% python3 -q
>>> import numpy as np
>>> from numpy import linalg as LA
>>> np.set_printoptions(precision=2, suppress=True, linewidth=200, legacy="1.25")
>>> arr = np.loadtxt("data.csv", delimiter=",")
>>> arr
array([[ 1.,  0.,  0.,  0.,  0.,  0.,  0.,  0.],
       [-1.,  1.,  0.,  0.,  0.,  0.,  0.,  0.],
       [ 0.,  2.,  1.,  0.,  0.,  0.,  0.,  0.],
       [-2.,  1.,  2.,  1.,  0.,  0.,  0.,  0.],
       [ 1., -2.,  0.,  0.,  1.,  0.,  0.,  0.],
       [-2., -2.,  1., -2.,  0.,  1.,  0.,  0.],
       [-1., -2.,  0., -1.,  1., -1.,  1.,  0.],
       [ 0.,  2., -2.,  1.,  0.,  2.,  2.,  1.]])
>>> cov = arr.T @ arr
>>> np.diag(cov)
array([12., 22., 10.,  7.,  2.,  6.,  5.,  1.])
>>> np.round(LA.svd(arr, compute_uv=False) ** 2, 2) + 0
array([29.59, 16.62, 11.38,  3.63,  2.22,  1.36,  0.21,  0.  ])
>>> np.trace(cov), (arr ** 2).sum()
(65.0, 65.0)
>>> cov
array([[12.,  1., -6.,  3.,  0., -1., -1.,  0.],
       [ 1., 22., -2.,  9., -4.,  4.,  2.,  2.],
       [-6., -2., 10., -2.,  0., -3., -4., -2.],
       [ 3.,  9., -2.,  7., -1.,  1.,  1.,  1.],
       [ 0., -4.,  0., -1.,  2., -1.,  1.,  0.],
       [-1.,  4., -3.,  1., -1.,  6.,  3.,  2.],
       [-1.,  2., -4.,  1.,  1.,  3.,  5.,  2.],
       [ 0.,  2., -2.,  1.,  0.,  2.,  2.,  1.]])
>>> u = np.array([-3, -2, -1, -2, 5, -1])
>>> E = u[np.abs(np.subtract.outer(np.arange(6), np.arange(6)))]
>>> E
array([[-3, -2, -1, -2,  5, -1],
       [-2, -3, -2, -1, -2,  5],
       [-1, -2, -3, -2, -1, -2],
       [-2, -1, -2, -3, -2, -1],
       [ 5, -2, -1, -2, -3, -2],
       [-1,  5, -2, -1, -2, -3]])
>>> x0 = np.array([0, 0, 2, 4, 7, 9])
>>> rhs = E @ x0
>>> b, lr = np.zeros(6), 1 / LA.norm(E, 2) ** 2
>>> for i in range(30):
...     b -= lr * E.T @ (E @ b - rhs)
...     if i % 10 == 0: print(i, round(LA.norm(E @ b - rhs), 2))
... 
0 12.62
10 4.63
20 3.58
>>> b
array([-0.94, -0.72,  3.23,  4.34,  6.14,  8.18])
>>> w1 = np.array([[2, 2], [-1, 2], [-1, -3], [3, 3], [0, -1], [0, -1]])
>>> b = np.array([0, 1])
>>> act = np.maximum(E @ w1 + b, 0)
>>> LA.matrix_rank(act)
2
>>> Z = np.array([[0, 0, 1], [-1, 2, -2]])
>>> act @ Z
array([[  0,   0,   0],
       [  0,   0,   0],
       [ -1,   2,  -2],
       [  0,   0,   0],
       [ -9,  18, -11],
       [-17,  34, -34]])
>>> (act @ Z).round(6).argmax(axis=1)
array([0, 0, 1, 0, 1, 1])
>>> cov = E.T @ E
>>> LA.svd(E, compute_uv=False) ** 2
array([72.56, 64.  , 54.15, 33.77,  1.85,  1.67])
>>> cov
array([[ 44,   1,  11,   7, -19, -10],
       [  1,  47,   8,  13,  -4, -19],
       [ 11,   8,  23,  20,  13,   7],
       [  7,  13,  20,  23,   8,  11],
       [-19,  -4,  13,   8,  47,   1],
       [-10, -19,   7,  11,   1,  44]])
>>> LA.matrix_rank(cov)
6
>>> def softmax(z):
...     e = np.exp(z - z.max(axis=-1, keepdims=True))
...     return e / e.sum(axis=-1, keepdims=True)
... 
>>> softmax(E).sum(axis=1)
array([1., 1., 1., 1., 1., 1.])
>>> S = E @ E.T / np.sqrt(6)
>>> np.round(softmax(S), 2) + 0
array([[1.  , 0.  , 0.  , 0.  , 0.  , 0.  ],
       [0.  , 1.  , 0.  , 0.  , 0.  , 0.  ],
       [0.01, 0.  , 0.76, 0.22, 0.01, 0.  ],
       [0.  , 0.01, 0.22, 0.76, 0.  , 0.01],
       [0.  , 0.  , 0.  , 0.  , 1.  , 0.  ],
       [0.  , 0.  , 0.  , 0.  , 0.  , 1.  ]])
>>> other = LA.invert(E)
Traceback (most recent call last):
  File "<python-input-33>", line 1, in <module>
    other = LA.invert(E)
            ^^^^^^^^^
AttributeError: module 'numpy.linalg' has no attribute 'invert'
>>> other = LA.inv(E)
>>> LA.det(E) * other
array([[  512.,   448.,  -448., -1088.,  1088.,   512.],
       [  448.,   392., -1032.,  -312.,   312.,  1088.],
       [ -448., -1032., -1528.,  2232.,  -312., -1088.],
       [-1088.,  -312.,  2232., -1528., -1032.,  -448.],
       [ 1088.,   312.,  -312., -1032.,   392.,   448.],
       [  512.,  1088., -1088.,  -448.,   448.,   512.]])
>>> round(LA.det(E) * LA.det(other), 2)
1.0
>>> round(LA.slogdet(E)[0], 2)
1.0
>>> A = np.array([[0.5, -1.3, -2.2, 1.2],
...     [-0.6, 0.6, 2.1, 0.9],
...     [-0.1, 1.1, -0.9, 0.1],
...     [-1.7, -0.2, 1.3, -1.3],
...     [0.2, -0.7, -1.0, -1.9],
...     [-0.2, 0.1, -1.0, -1.5],
...     [2.3, -0.9, -0.4, 0.1],
...     [-0.7, -0.3, 0.5, 2.1]])
>>> A[:, 0] *= 3
>>> A
array([[ 1.5, -1.3, -2.2,  1.2],
       [-1.8,  0.6,  2.1,  0.9],
       [-0.3,  1.1, -0.9,  0.1],
       [-5.1, -0.2,  1.3, -1.3],
       [ 0.6, -0.7, -1. , -1.9],
       [-0.6,  0.1, -1. , -1.5],
       [ 6.9, -0.9, -0.4,  0.1],
       [-2.1, -0.3,  0.5,  2.1]])
>>> w1 = np.array([[2, -2, -1], [0, -2, 1], [0, 0, -3], [3, 2, -3]])
>>> b = np.array([-5, -2, 0])
>>> act = np.maximum(A @ w1 + b, 0)
>>> act
array([[1.6, 0. , 0.2],
       [0. , 2.2, 0. ],
       [0. , 0. , 3.8],
       [0. , 6. , 4.9],
       [0. , 0. , 7.4],
       [0. , 0. , 8.2],
       [9.1, 0. , 0. ],
       [0. , 7. , 0. ]])
>>> Z = np.array([[0, 2], [1, 5], [-2, -5]])
>>> act @ Z
array([[ -0.4,   2.2],
       [  2.2,  11. ],
       [ -7.6, -19. ],
       [ -3.8,   5.5],
       [-14.8, -37. ],
       [-16.4, -41. ],
       [  0. ,  18.2],
       [  7. ,  35. ]])
>>> w1 @ Z
array([[  0,  -1],
       [ -4, -15],
       [  6,  15],
       [  8,  31]])
